% ipython --no-banner

In [1]: import numpy as np

In [2]: import numpy.linalg as la

In [3]: np.set_printoptions(precision=2, suppress=True, linewidth=100, floatmode="fixed")

In [4]: def tidy(a):
   ...:     return np.round(a, 2) + 0
   ...: 

In [5]: mat = np.load("dump.npy")

In [6]: mat
Out[6]: 
array([[ 0, -3, -5,  4,  1],
       [ 3,  0,  0,  2, -1],
       [ 5,  0,  0, -4, -2],
       [-4, -2,  4,  0, -4],
       [-1,  1,  2,  4,  0]])

In [7]: # antisymmetric, zero diagonal

In [8]: B = np.array([[-9, -4, 8], [-7, 3, -2], [-9, -1, -7], [0, -4, 2], [-1, 1, -1]])

In [9]: np.einsum("ik,kj->ij", mat, B)
Out[9]: 
array([[ 65, -19,  48],
       [-26, -21,  29],
       [-43,  -6,  34],
       [ 18,   2, -52],
       [-16, -11, -16]])

In [10]: np.einsum("ij->j", mat)
Out[10]: array([ 3, -4,  1,  6, -6])

In [11]: mat @ B
Out[11]: 
array([[ 65, -19,  48],
       [-26, -21,  29],
       [-43,  -6,  34],
       [ 18,   2, -52],
       [-16, -11, -16]])

In [12]: np.einsum("ik,kj->ji", mat, B)
Out[12]: 
array([[ 65, -26, -43,  18, -16],
       [-19, -21,  -6,   2, -11],
       [ 48,  29,  34, -52, -16]])

In [13]: la.matrix_rank(np.vstack([mat, B.T]))
Out[13]: np.int64(5)

In [14]: B.T @ mat.T
Out[14]: 
array([[ 65, -26, -43,  18, -16],
       [-19, -21,  -6,   2, -11],
       [ 48,  29,  34, -52, -16]])

In [15]: hat = np.triu(np.array([[1, 3, 0, 0, 2],
    ...:     [0, 1, 0, 2, 0],
    ...:     [3, 3, 1, 2, 0],
    ...:     [0, 3, 2, 1, 0],
    ...:     [0, 2, 0, 0, 2]]), 1) + np.eye(5)

In [16]: B = hat @ mat @ la.inv(hat)

In [17]: tidy(np.poly(B))
Out[17]: array([   1.00,    0.00,   92.00,    0.00, 1449.00,    0.00])

In [18]: hat @ mat - mat @ hat
Out[18]: 
array([[  7.00,   2.00,   4.00,  30.00,  -3.00],
       [ -8.00, -13.00,   8.00,   0.00, -14.00],
       [ -8.00, -19.00,   8.00,   0.00, -18.00],
       [  0.00,  12.00,   0.00,  -4.00,   8.00],
       [  0.00,   3.00,   0.00,  -6.00,   2.00]])

In [19]: np.trace(mat)
Out[19]: np.int64(0)

In [20]: mat.inv()
Traceback (most recent call last):
  Cell In[20], line 1
    mat.inv()
AttributeError: 'numpy.ndarray' object has no attribute 'inv'


In [21]: la.determinant(mat)
Traceback (most recent call last):
  Cell In[21], line 1
    la.determinant(mat)
AttributeError: module 'numpy.linalg' has no attribute 'determinant'


In [22]: np.allclose(mat @ mat.T, mat.T @ mat)
Out[22]: True

In [23]: tidy(np.sort(np.abs(la.eigvals(mat))))
Out[23]: array([0.00, 4.49, 4.49, 8.48, 8.48])

In [24]: B = np.array([[1, 0, 3, 2, 1, 3, 3, 1],
    ...:     [3, -2, -3, -3, 0, 3, 3, 2],
    ...:     [-2, 0, -3, 3, -3, -3, 3, -3],
    ...:     [0, 0, -2, -2, 2, 3, 1, -2],
    ...:     [-2, 2, 1, 0, 2, 1, -3, -3],
    ...:     [-2, 0, 1, 0, -2, 1, -1, -1],
    ...:     [0, -1, 3, -1, -1, 0, -1, -1],
    ...:     [-2, -3, -1, -3, -2, 3, 1, -2]])

In [25]: J = np.triu(B, 1)

In [26]: J
Out[26]: 
array([[ 0,  0,  3,  2,  1,  3,  3,  1],
       [ 0,  0, -3, -3,  0,  3,  3,  2],
       [ 0,  0,  0,  3, -3, -3,  3, -3],
       [ 0,  0,  0,  0,  2,  3,  1, -2],
       [ 0,  0,  0,  0,  0,  1, -3, -3],
       [ 0,  0,  0,  0,  0,  0, -1, -1],
       [ 0,  0,  0,  0,  0,  0,  0, -1],
       [ 0,  0,  0,  0,  0,  0,  0,  0]])

In [27]: rng = np.random.default_rng(1199)

In [28]: lab = rng.permutation(8)

In [29]: lab
Out[29]: array([1, 3, 7, 2, 6, 0, 4, 5])

In [30]: B = J[lab][:, lab]

In [31]: tidy(np.sort(np.abs(la.eigvals(B))))
Out[31]: array([0.00, 0.00, 0.00, 0.00, 0.00, 0.00, 0.00, 0.00])

In [32]: np.diag(B)
Out[32]: array([0, 0, 0, 0, 0, 0, 0, 0])

In [33]: B
Out[33]: 
array([[ 0, -3,  2, -3,  3,  0,  0,  3],
       [ 0,  0, -2,  0,  1,  0,  2,  3],
       [ 0,  0,  0,  0,  0,  0,  0,  0],
       [ 0,  3, -3,  0,  3,  0, -3, -3],
       [ 0,  0, -1,  0,  0,  0,  0,  0],
       [ 0,  2,  1,  3,  3,  0,  1,  3],
       [ 0,  0, -3,  0, -3,  0,  0,  1],
       [ 0,  0, -1,  0, -1,  0,  0,  0]])

In [34]: rank = la.matrix_rank(B)

In [35]: rank
Out[35]: np.int64(6)

In [36]: null = la.svd(B)[2][rank:].T

In [37]: la.matrix_rank(B.T @ B), la.matrix_rank(B @ B.T)
Out[37]: (np.int64(6), np.int64(6))

In [38]: tidy(null @ null.T)
Out[38]: 
array([[1.00, 0.00, 0.00, 0.00, 0.00, 0.00, 0.00, 0.00],
       [0.00, 0.00, 0.00, 0.00, 0.00, 0.00, 0.00, 0.00],
       [0.00, 0.00, 0.00, 0.00, 0.00, 0.00, 0.00, 0.00],
       [0.00, 0.00, 0.00, 0.00, 0.00, 0.00, 0.00, 0.00],
       [0.00, 0.00, 0.00, 0.00, 0.00, 0.00, 0.00, 0.00],
       [0.00, 0.00, 0.00, 0.00, 0.00, 1.00, 0.00, 0.00],
       [0.00, 0.00, 0.00, 0.00, 0.00, 0.00, 0.00, 0.00],
       [0.00, 0.00, 0.00, 0.00, 0.00, 0.00, 0.00, 0.00]])

In [39]: tidy(B @ null)
Out[39]: 
array([[0.00, 0.00],
       [0.00, 0.00],
       [0.00, 0.00],
       [0.00, 0.00],
       [0.00, 0.00],
       [0.00, 0.00],
       [0.00, 0.00],
       [0.00, 0.00]])

In [40]: [int(la.matrix_rank(B[:i])) for i in range(1, len(B) + 1)]
Out[40]: [1, 2, 2, 3, 4, 5, 6, 6]

In [41]: [int(la.matrix_rank(np.delete(B, i, axis=0))) for i in range(8)]
Out[41]: [6, 5, 6, 6, 6, 6, 6, 6]

In [42]: np.allclose(B @ null, 0)
Out[42]: True

In [43]: la.matrix_rank(J, rtol=0.1)
Out[43]: np.int64(5)

In [44]: [round(float(x), 2) for x in la.svd(J, compute_uv=False)[:3]]
Out[44]: [7.94, 6.52, 5.61]

In [45]: la.cond(J) > 100
Out[45]: np.True_

In [46]: E = np.load("x.npy")

In [47]: tidy(E)
Out[47]: 
array([[-6.48,  4.18,  2.72,  5.76],
       [ 7.16,  0.92, -2.72, -6.36],
       [ 0.25,  9.99,  0.43, -0.22],
       [-3.56,  8.60,  1.83,  3.17],
       [-1.80, -9.70,  0.19,  1.60],
       [ 0.34, -9.97, -0.66, -0.30],
       [ 3.52,  8.78, -0.90, -3.13],
       [ 7.10, -1.36, -2.81, -6.31],
       [-7.15,  0.78,  2.80,  6.36],
       [ 2.84, -9.12, -1.58, -2.52],
       [-5.68, -6.22,  1.87,  5.05],
       [-5.61, -6.35,  1.83,  4.99],
       [ 5.76,  6.08, -1.90, -5.12],
       [ 5.68,  6.23, -1.86, -5.05],
       [ 1.88,  9.67, -0.22, -1.68],
       [ 4.80, -7.33, -2.24, -4.27],
       [ 7.13, -1.11, -2.81, -6.33]])

In [48]: lab = E[:, 0] > np.median(E[:, 0])

In [49]: f = E[lab].mean(axis=0) - E[~lab].mean(axis=0)

In [50]: lab.astype(int)
Out[50]: array([0, 1, 0, 0, 0, 0, 1, 1, 0, 1, 0, 0, 1, 1, 0, 1, 1])

In [51]: tidy(f)
Out[51]: array([ 8.59,  0.28, -3.30, -7.63])

In [52]: tidy((((E - E.mean(axis=0)) @ f > 0) == lab).mean())
Out[52]: np.float64(0.94)

In [53]: np.argsort(-np.abs(f).round(6), kind="stable")
Out[53]: array([0, 3, 2, 1])

In [54]: np.unique(E.round(6), axis=0).shape
Out[54]: (17, 4)

In [55]: la.lstsq(E[:-1].T, E[-1])[2]
Out[55]: np.int32(2)

In [56]: tidy(np.trace(la.pinv(E) @ E))
Out[56]: np.float64(2.0)

In [57]: m1 = np.array([[0, 2, 2, -1, 0, 1, 0, -2],
    ...:     [-1, 1, -1, 2, -2, 0, -1, -1],
    ...:     [1, 1, 2, -1, -1, -1, 0, 1],
    ...:     [-1, 1, -2, 1, -2, -2, -1, 2],
    ...:     [0, -1, -2, 1, -1, -2, -1, -1],
    ...:     [0, 2, 2, -1, 2, 0, -2, 0],
    ...:     [-2, 2, 0, 2, -2, 1, 0, -1],
    ...:     [2, -1, -1, 2, 1, 1, -2, -2]])

In [58]: cov = m1.T @ m1

In [59]: cov
Out[59]: 
array([[ 11,  -7,   3,  -4,   9,   1,  -2,  -2],
       [ -7,  17,  10,  -1,  -5,   2,  -3,  -1],
       [  3,  10,  22, -14,   9,   7,   3,  -1],
       [ -4,  -1, -14,  17, -10,   0,  -6,  -6],
       [  9,  -5,   9, -10,  19,   6,  -1,  -2],
       [  1,   2,   7,   0,   6,  12,   2,  -8],
       [ -2,  -3,   3,  -6,  -1,   2,  11,   4],
       [ -2,  -1,  -1,  -6,  -2,  -8,   4,  16]])

In [60]: (m1 @ m1.T).shape
Out[60]: (8, 8)

In [61]: vec = np.array([3, -1, -6, -4, -2, 6, 3, -9])

In [62]: (cov * vec).sum(axis=1)
Out[62]: array([  38,  -72,  -35,   61,   31,   97,   14, -151])

In [63]: cov @ (2 * vec)
Out[63]: array([  76, -144,  -70,  122,   62,  194,   28, -302])

In [64]: np.sign((cov @ vec).round(6))
Out[64]: array([ 1, -1, -1,  1,  1,  1,  1, -1])

In [65]: (cov @ vec).argmax()
Out[65]: np.int64(5)

In [66]: cov * vec
Out[66]: 
array([[  33,    7,  -18,   16,  -18,    6,   -6,   18],
       [ -21,  -17,  -60,    4,   10,   12,   -9,    9],
       [   9,  -10, -132,   56,  -18,   42,    9,    9],
       [ -12,    1,   84,  -68,   20,    0,  -18,   54],
       [  27,    5,  -54,   40,  -38,   36,   -3,   18],
       [   3,   -2,  -42,    0,  -12,   72,    6,   72],
       [  -6,    3,  -18,   24,    2,   12,   33,  -36],
       [  -6,    1,    6,   24,    4,  -48,   12, -144]])

In [67]: lab = rng.permutation(8)

In [68]: B = m1[:, lab] * rng.choice([-1, 1], 8)

In [69]: B
Out[69]: 
array([[-1,  0,  2,  2,  0,  0,  1,  2],
       [ 2,  1,  1,  1, -2, -1,  0, -1],
       [-1,  0,  1, -1, -1,  1, -1,  2],
       [ 1,  1,  1, -2, -2, -1, -2, -2],
       [ 1,  1, -1,  1, -1,  0, -2, -2],
       [-1,  2,  2,  0,  2,  0,  0,  2],
       [ 2,  0,  2,  1, -2, -2,  1,  0],
       [ 2,  2, -1,  2,  1,  2,  1, -1]])

In [70]: left, _, vt = la.svd(m1.T @ B)

In [71]: tidy(left @ vt)
Out[71]: 
array([[ 0.00,  0.00,  0.00,  0.00,  0.00,  1.00,  0.00,  0.00],
       [ 0.00,  0.00,  1.00,  0.00,  0.00,  0.00,  0.00,  0.00],
       [ 0.00,  0.00,  0.00,  0.00,  0.00,  0.00,  0.00,  1.00],
       [ 1.00,  0.00,  0.00,  0.00,  0.00,  0.00,  0.00,  0.00],
       [ 0.00,  0.00,  0.00,  0.00,  1.00,  0.00,  0.00,  0.00],
       [ 0.00,  0.00,  0.00,  0.00,  0.00,  0.00,  1.00,  0.00],
       [ 0.00, -1.00,  0.00,  0.00,  0.00,  0.00,  0.00,  0.00],
       [ 0.00,  0.00,  0.00, -1.00,  0.00,  0.00,  0.00,  0.00]])

In [72]: lab
Out[72]: array([3, 6, 1, 7, 4, 0, 5, 2])

In [73]: f = np.array([-2, 1, 1, -2, -1, -1, -2, -1])

In [74]: B = m1 + np.outer(f, np.eye(8)[4])

In [75]: tidy(la.det(B) / la.det(m1)), tidy(1 + la.solve(m1, f)[4])
Out[75]: (np.float64(-3.91), np.float64(-3.91))

In [76]: la.matrix_rank(la.inv(B) - la.inv(m1), tol=1e-8)
Out[76]: np.int64(1)

In [77]: la.matrix_rank(B - m1)
Out[77]: np.int64(1)

In [78]: tidy(E[2] @ E[5])
Out[78]: np.float64(-99.67)

In [79]: tidy(la.norm(E[2], 1)), tidy(la.norm(E[2], np.inf))
Out[79]: (np.float64(10.88), np.float64(9.99))

In [80]: tidy(la.norm(E, 1)), tidy(la.norm(E, np.inf))
Out[80]: (np.float64(106.38), np.float64(19.14))

In [81]: K = np.loadtxt("layer17.csv", delimiter=",")

In [82]: K
Out[82]: 
array([[-1.00,  0.00,  0.00,  0.00,  0.00,  0.00,  0.00,  0.00,  0.00,  0.00,  0.00,  0.00],
       [-3.00,  0.00,  0.00,  0.00,  0.00,  0.00,  0.00,  0.00,  0.00,  0.00,  0.00,  0.00],
       [ 0.00,  2.00,  1.00,  0.00,  0.00,  0.00,  0.00,  0.00,  0.00,  0.00,  0.00,  0.00],
       [-1.00,  2.00, -3.00, -3.00,  0.00,  0.00,  0.00,  0.00,  0.00,  0.00,  0.00,  0.00],
       [ 0.00, -2.00,  2.00,  3.00, -1.00,  0.00,  0.00,  0.00,  0.00,  0.00,  0.00,  0.00],
       [-2.00,  2.00, -3.00, -1.00, -1.00,  0.00,  0.00,  0.00,  0.00,  0.00,  0.00,  0.00],
       [ 0.00,  3.00, -1.00,  0.00,  0.00,  2.00,  0.00,  0.00,  0.00,  0.00,  0.00,  0.00],
       [-1.00,  1.00,  1.00,  2.00,  3.00,  3.00, -3.00,  3.00,  0.00,  0.00,  0.00,  0.00],
       [ 2.00,  2.00,  0.00,  3.00,  2.00,  2.00, -1.00,  2.00,  2.00,  0.00,  0.00,  0.00],
       [-3.00,  2.00,  1.00, -1.00,  1.00, -2.00, -3.00, -3.00, -2.00, -2.00,  0.00,  0.00],
       [-1.00,  3.00,  2.00, -3.00, -2.00,  1.00,  1.00, -1.00,  3.00, -3.00, -3.00,  0.00],
       [ 2.00, -2.00, -1.00,  3.00,  3.00, -3.00, -2.00, -3.00,  1.00, -1.00,  1.00, -2.00]])

In [83]: w1 = np.array([[3, 1, 3],
    ...:     [1, 0, 0],
    ...:     [0, 2, 1],
    ...:     [0, 3, 2],
    ...:     [0, 2, 1],
    ...:     [2, 3, 3],
    ...:     [3, 3, 1],
    ...:     [2, 2, 0],
    ...:     [1, 2, 2],
    ...:     [0, 3, 2],
    ...:     [2, 0, 2],
    ...:     [2, 0, 2]])

In [84]: c = np.array([-3, -2, 7])

In [85]: hid = np.maximum(K @ w1 + c, 0)

In [86]: la.matrix_rank(hid)
Out[86]: np.int64(3)

In [87]: hid
Out[87]: 
array([[ 0.00,  0.00,  4.00],
       [ 0.00,  0.00,  0.00],
       [ 0.00,  0.00,  8.00],
       [ 0.00,  0.00,  0.00],
       [ 0.00,  9.00, 14.00],
       [ 0.00,  0.00,  0.00],
       [ 4.00,  2.00, 12.00],
       [ 0.00, 17.00, 18.00],
       [12.00, 24.00, 30.00],
       [ 0.00,  0.00,  0.00],
       [ 0.00,  0.00,  0.00],
       [ 0.00,  0.00,  8.00]])

In [88]: (hid > 0).astype(int)
Out[88]: 
array([[0, 0, 1],
       [0, 0, 0],
       [0, 0, 1],
       [0, 0, 0],
       [0, 1, 1],
       [0, 0, 0],
       [1, 1, 1],
       [0, 1, 1],
       [1, 1, 1],
       [0, 0, 0],
       [0, 0, 0],
       [0, 0, 1]])

In [89]: Z = np.array([[-3, 8, 7], [2, 2, -2], [5, 2, -1]])

In [90]: (hid @ Z).round(6).argmax(axis=1)
Out[90]: array([0, 0, 0, 0, 0, 0, 1, 0, 1, 0, 0, 0])

In [91]: w1 @ Z
Out[91]: 
array([[ 8, 32, 16],
       [-3,  8,  7],
       [ 9,  6, -5],
       [16, 10, -8],
       [ 9,  6, -5],
       [15, 28,  5],
       [ 2, 32, 14],
       [-2, 20, 10],
       [11, 16,  1],
       [16, 10, -8],
       [ 4, 20, 12],
       [ 4, 20, 12]])

In [92]: hid @ Z
Out[92]: 
array([[ 20.00,   8.00,  -4.00],
       [  0.00,   0.00,   0.00],
       [ 40.00,  16.00,  -8.00],
       [  0.00,   0.00,   0.00],
       [ 88.00,  46.00, -32.00],
       [  0.00,   0.00,   0.00],
       [ 52.00,  60.00,  12.00],
       [124.00,  70.00, -52.00],
       [162.00, 204.00,   6.00],
       [  0.00,   0.00,   0.00],
       [  0.00,   0.00,   0.00],
       [ 40.00,  16.00,  -8.00]])
